% ipython --no-banner

In [1]: import numpy as np

In [2]: np.set_printoptions(precision=2, suppress=True, linewidth=140)

In [3]: out = np.array([[0, 2, 5, 4, 3, 3, 2, 4, 0, 3, 1, 0],
   ...:     [5, 5, 4, 2, 0, 1, 4, 0, 0, 2, 3, 1],
   ...:     [0, 1, 3, 0, 3, 0, 1, 5, 4, 0, 4, 3],
   ...:     [0, 4, 3, 2, 3, 3, 5, 3, 0, 4, 2, 5],
   ...:     [2, 5, 4, 5, 4, 3, 4, 2, 5, 4, 0, 4],
   ...:     [0, 5, 1, 5, 0, 3, 0, 1, 2, 3, 5, 3],
   ...:     [3, 3, 3, 5, 3, 1, 3, 5, 4, 4, 0, 1],
   ...:     [4, 4, 0, 4, 3, 1, 2, 4, 2, 5, 4, 1],
   ...:     [2, 4, 5, 3, 0, 0, 2, 5, 4, 1, 4, 0],
   ...:     [2, 4, 5, 5, 4, 2, 5, 0, 1, 0, 1, 4],
   ...:     [5, 0, 0, 1, 1, 5, 0, 0, 1, 1, 2, 1],
   ...:     [3, 2, 1, 0, 0, 0, 3, 5, 2, 2, 1, 2]])

In [4]: E = out + out.T

In [5]: E
Out[5]: 
array([[ 0,  7,  5,  4,  5,  3,  5,  8,  2,  5,  6,  3],
       [ 7, 10,  5,  6,  5,  6,  7,  4,  4,  6,  3,  3],
       [ 5,  5,  6,  3,  7,  1,  4,  5,  9,  5,  4,  4],
       [ 4,  6,  3,  4,  8,  8, 10,  7,  3,  9,  3,  5],
       [ 5,  5,  7,  8,  8,  3,  7,  5,  5,  8,  1,  4],
       [ 3,  6,  1,  8,  3,  6,  1,  2,  2,  5, 10,  3],
       [ 5,  7,  4, 10,  7,  1,  6,  7,  6,  9,  0,  4],
       [ 8,  4,  5,  7,  5,  2,  7,  8,  7,  5,  4,  6],
       [ 2,  4,  9,  3,  5,  2,  6,  7,  8,  2,  5,  2],
       [ 5,  6,  5,  9,  8,  5,  9,  5,  2,  0,  2,  6],
       [ 6,  3,  4,  3,  1, 10,  0,  4,  5,  2,  4,  2],
       [ 3,  3,  4,  5,  4,  3,  4,  6,  2,  6,  2,  4]])

In [6]: # symmetric, so the eigenvalues are real

In [7]: r0 = np.array([-3, -3, 1])

In [8]: np.polyval(r0, E[11])
Out[8]: array([ -35,  -35,  -59,  -89,  -59,  -35,  -59, -125,  -17, -125,  -17,  -59])

In [9]: K = np.load("a.npy")

In [10]: K
Out[10]: 
array([[  0,   1,   2,   0,  -3,   3,  -3,  -1,   2,   1,   0],
       [ -2,  -1,   2,   2,  -4,   0,  -6,  -3,   3,  -2,  -1],
       [  0,  -3,   2,   1,  -6,   1,  -9,  -5,   3,  -4,  -2],
       [ -3,  -4,   3,   2,  -3,   4, -11,  -2,   0,  -4,  -3],
       [ -2,  -4,   4,   0,   0,   5, -12,  -2,  -1,  -2,  -3],
       [ -2,  -6,   6,  -3,   0,   8, -11,  -5,  -3,  -1,  -3],
       [ -3,  -7,   5,  -4,  -2,   5, -13,  -6,  -6,  -2,  -2],
       [ -3, -10,   5,  -2,  -5,   5, -10,  -7,  -7,  -4,  -5],
       [ -2, -10,   8,  -1,  -7,   2,  -8,  -9,  -8,  -2,  -5],
       [ -2, -12,   5,   0,  -6,   5,  -9, -11,  -9,   0,  -8],
       [ -2, -15,   3,  -3,  -5,   4,  -7, -13, -11,  -1,  -7],
       [ -3, -18,   3,  -2,  -8,   1,  -7, -13,  -9,  -1,  -7],
       [  0, -20,   1,   0, -10,   4,  -5, -11,  -8,   2,  -5],
       [ -2, -22,   0,   1,  -8,   2,  -5, -14, -10,   5,  -2],
       [ -3, -23,  -1,  -2,  -8,   1,  -8, -12, -13,   3,  -3],
       [ -2, -23,  -1,  -2,  -5,   3,  -5,  -9, -15,   6,  -4],
       [ -2, -24,  -4,  -2,  -7,   2,  -7, -12, -17,   5,  -1],
       [  0, -24,  -2,  -5,  -8,   1, -10,  -9, -18,   4,  -4],
       [  0, -26,   1,  -7,  -8,   2, -11, -12, -17,   7,  -4],
       [  1, -27,  -1,  -5,  -9,  -1, -10, -15, -16,   9,  -5],
       [  3, -25,   0,  -5, -12,  -2, -11, -13, -13,  10,  -5],
       [  6, -27,  -1,  -4, -13,   1, -12, -12, -12,   8,  -8],
       [  6, -25,   0,  -1, -12,   3, -12, -10, -13,   7,  -5],
       [  4, -27,  -3,   1, -12,   1, -13, -10, -10,  10,  -4],
       [  5, -28,  -4,   3, -11,  -2, -12,  -9, -12,  11,  -2],
       [  4, -26,  -2,   0, -14,  -2, -11, -10, -10,  10,  -3],
       [  5, -25,  -4,   1, -16,  -1,  -8, -11, -12,  11,  -4],
       [  4, -25,  -3,  -2, -16,  -1,  -8, -13, -11,   8,  -5],
       [  5, -27,   0,  -2, -19,  -3, -10, -12, -12,  10,  -7],
       [  3, -24,   2,   0, -22,  -1, -13, -14, -15,  11,  -5],
       [  1, -25,  -1,   1, -25,  -4, -13, -16, -14,  13,  -4],
       [  0, -23,   2,   2, -26,  -7, -15, -19, -15,  13,  -2],
       [ -3, -23,   0,   3, -26,  -6, -16, -19, -18,  11,  -5],
       [ -3, -20,  -2,   1, -27,  -6, -19, -20, -17,  11,  -6],
       [  0, -23,  -5,  -1, -27,  -6, -21, -23, -14,   8,  -4],
       [ -1, -26,  -7,  -2, -30,  -9, -20, -23, -13,   8,  -6],
       [ -1, -25,  -4,  -5, -32, -12, -21, -20, -16,   9,  -8],
       [ -2, -22,  -5,  -4, -34, -11, -18, -22, -17,  12,  -8],
       [  1, -21,  -8,  -3, -31, -13, -20, -25, -20,  13,  -8]])

In [11]: x = np.array([1, -2, 2, 2, 3, -1, -1, 2, -1, -1, 2])

In [12]: y = K @ x

In [13]: c, lr = np.zeros(11), 1 / np.linalg.norm(K, 2) ** 2

In [14]: for i in range(30):
    ...:     c -= lr * K.T @ (K @ c - y)
    ...:     if i % 5 == 0: print(i, round(np.linalg.norm(K @ c - y), 2))
    ...: 
0 147.99
5 117.54
10 95.27
15 79.23
20 67.87
25 59.92

In [15]: round(float(np.linalg.cond(K)), 2)
Out[15]: 36.2

In [16]: c
Out[16]: array([ 0.26, -0.95,  0.45,  0.08,  1.76,  1.12,  0.36,  0.82, -0.09, -0.18,  0.2 ])
